% python3 -q
>>> import numpy as np
>>> import numpy.linalg as la
>>> np.set_printoptions(precision=1, suppress=True, linewidth=140)
>>> M = np.load("m.npy")
>>> M
array([[  1.3,  18. ,  14.4],
       [  3.6,  17.2,  10.3],
       [  0.6, -35.4, -32.8],
       [ -1. , -12.8, -10.5],
       [ -0.9,   9.8,   6. ],
       [ -2.1,   0.3,   3.5],
       [ -1.7,   7.1,   5.6],
       [ -2.6,  -2.4,   0.4],
       [  0.2, -18.2, -16.3],
       [  2.8, -17.2, -18.4],
       [  3.7, -10.7, -10.2],
       [ -3. ,  -8.6,  -5.2],
       [ -5.2,  36.1,  35.2],
       [ -1.1, -13.8, -12.8],
       [ -0.8, -12.9, -10.2],
       [ -3. ,  -8.3,  -3.1]])
>>> labels = M[:, 1] > np.median(M[:, 1])
>>> r0 = M[labels].mean(axis=0) - M[~labels].mean(axis=0)
>>> np.argsort(-np.abs(r0).round(6), kind="stable")
array([1, 2, 0])
>>> r0
array([-1.5, 25.9, 23.6])
>>> labels.astype(int)
array([1, 1, 0, 0, 1, 1, 1, 1, 0, 0, 0, 0, 1, 0, 0, 1])
>>> round(float((((M - M.mean(axis=0)) @ r0 > 0) == labels).mean()), 1)
0.9
>>> M2 = np.c_[M[:, :2] @ np.array([[3, -6], [-4, 6]]), np.array([0, -6, -8, 3, 0, -5, -4, 5, -1, 0, 3, 6, -1, -1, 2, -8])]
>>> M2
array([[ -68.1,  100.2,    0. ],
       [ -58. ,   81.6,   -6. ],
       [ 143.4, -216. ,   -8. ],
       [  48.2,  -70.8,    3. ],
       [ -41.9,   64.2,    0. ],
       [  -7.5,   14.4,   -5. ],
       [ -33.5,   52.8,   -4. ],
       [   1.8,    1.2,    5. ],
       [  73.4, -110.4,   -1. ],
       [  77.2, -120. ,    0. ],
       [  53.9,  -86.4,    3. ],
       [  25.4,  -33.6,    6. ],
       [-160. ,  247.8,   -1. ],
       [  51.9,  -76.2,   -1. ],
       [  49.2,  -72.6,    2. ],
       [  24.2,  -31.8,   -8. ]])
>>> np.round(la.norm(M2 - M @ la.lstsq(M, M2)[0], axis=0), 1) + 0
array([ 0. ,  0. , 16.7])
>>> np.round(la.norm(la.qr(M)[0].T @ M2, axis=0) ** 2 / ((M2 ** 2).sum(axis=0) + 1e-12), 1) + 0
array([1., 1., 0.])
>>> x0 = np.array([2, -1, -1])
>>> h = np.maximum(M2 @ x0, 0)
>>> np.maximum(M2 @ x0, 0) - np.maximum(-M2 @ x0, 0)
array([-236.4, -191.6,  510.8,  164.2, -148. ,  -24.4, -115.8,   -2.6,  258.2,  274.4,  191.2,   78.4, -566.8,  181. ,  169. ,   88.2])
>>> W0 = np.load("mat.npy")
>>> W0.round(1) + 0
array([[ 0.2,  0.1,  0. ,  0.2,  0.1,  0.3,  0.1],
       [ 0.1,  0.2,  0.1,  0. , -0.3,  0.3,  0.1],
       [ 0. ,  0.1,  0.1, -0.1, -0.2,  0. ,  0. ],
       [ 0.2,  0. , -0.1,  0.3,  0.3,  0.2,  0. ],
       [ 0.1, -0.3, -0.2,  0.3,  0.6, -0.1, -0.1],
       [ 0.3,  0.3,  0. ,  0.2, -0.1,  0.6,  0.2],
       [ 0.1,  0.1,  0. ,  0. , -0.1,  0.2,  0. ]])
>>> la.matrix_rank(W0, rtol=0.1)
np.int64(2)
>>> round(float(la.norm(W0, 2) / la.norm(W0)), 1)
0.7
>>> theta = np.radians(91)
>>> Rm = np.eye(7)
>>> Rm[1, 1] = Rm[3, 3] = np.cos(theta)
>>> Rm[1, 3], Rm[3, 1] = -np.sin(theta), np.sin(theta)
>>> Rm.round(1) + 0
array([[ 1.,  0.,  0.,  0.,  0.,  0.,  0.],
       [ 0.,  0.,  0., -1.,  0.,  0.,  0.],
       [ 0.,  0.,  1.,  0.,  0.,  0.,  0.],
       [ 0.,  1.,  0.,  0.,  0.,  0.,  0.],
       [ 0.,  0.,  0.,  0.,  1.,  0.,  0.],
       [ 0.,  0.,  0.,  0.,  0.,  1.,  0.],
       [ 0.,  0.,  0.,  0.,  0.,  0.,  1.]])
>>> M2 = W0 @ Rm.T
>>> M2.round(1) + 0
array([[ 0.2, -0.2,  0. ,  0.1,  0.1,  0.3,  0.1],
       [ 0.1,  0. ,  0.1,  0.2, -0.3,  0.3,  0.1],
       [ 0. ,  0.1,  0.1,  0.1, -0.2,  0. ,  0. ],
       [ 0.2, -0.3, -0.1, -0.1,  0.3,  0.2,  0. ],
       [ 0.1, -0.3, -0.2, -0.3,  0.6, -0.1, -0.1],
       [ 0.3, -0.2,  0. ,  0.3, -0.1,  0.6,  0.2],
       [ 0.1,  0. ,  0. ,  0.1, -0.1,  0.2,  0. ]])
>>> round(float(la.det(Rm)), 1), np.round(np.trace(Rm), 1)
(1.0, np.float64(5.0))
>>> np.abs(M2 - W0).max(axis=0)
array([0. , 0.5, 0. , 0.6, 0. , 0. , 0. ])
>>> rk = la.matrix_rank(W0)
>>> rk
np.int64(2)
>>> ns = la.svd(W0)[2][rk:].T
>>> np.allclose(W0 @ ns, 0)
True
>>> [int(la.matrix_rank(W0[:i])) for i in range(1, len(W0) + 1)]
[1, 2, 2, 2, 2, 2, 2]
>>> [int(la.matrix_rank(W0[:, :j + 1])) for j in range(7)]
[1, 2, 2, 2, 2, 2, 2]
>>> np.round(ns @ ns.T, 1) + 0
array([[ 0.8, -0.1,  0. , -0.2, -0.1, -0.3, -0.1],
       [-0.1,  0.8, -0.1,  0. ,  0.3, -0.3, -0.1],
       [ 0. , -0.1,  0.9,  0.1,  0.2,  0. ,  0. ],
       [-0.2,  0. ,  0.1,  0.7, -0.3, -0.2,  0. ],
       [-0.1,  0.3,  0.2, -0.3,  0.4,  0.1,  0.1],
       [-0.3, -0.3,  0. , -0.2,  0.1,  0.4, -0.2],
       [-0.1, -0.1,  0. ,  0. ,  0.1, -0.2,  1. ]])
>>> left, sigma, VT = la.svd(W0, full_matrices=False)
>>> (sigma > 1e-8).sum()
np.int64(2)
>>> left.shape, sigma.shape, VT.shape
((7, 7), (7,), (7, 7))
>>> np.round(left.T @ W0 @ VT.T, 1) + 0
array([[1., 0., 0., 0., 0., 0., 0.],
       [0., 1., 0., 0., 0., 0., 0.],
       [0., 0., 0., 0., 0., 0., 0.],
       [0., 0., 0., 0., 0., 0., 0.],
       [0., 0., 0., 0., 0., 0., 0.],
       [0., 0., 0., 0., 0., 0., 0.],
       [0., 0., 0., 0., 0., 0., 0.]])
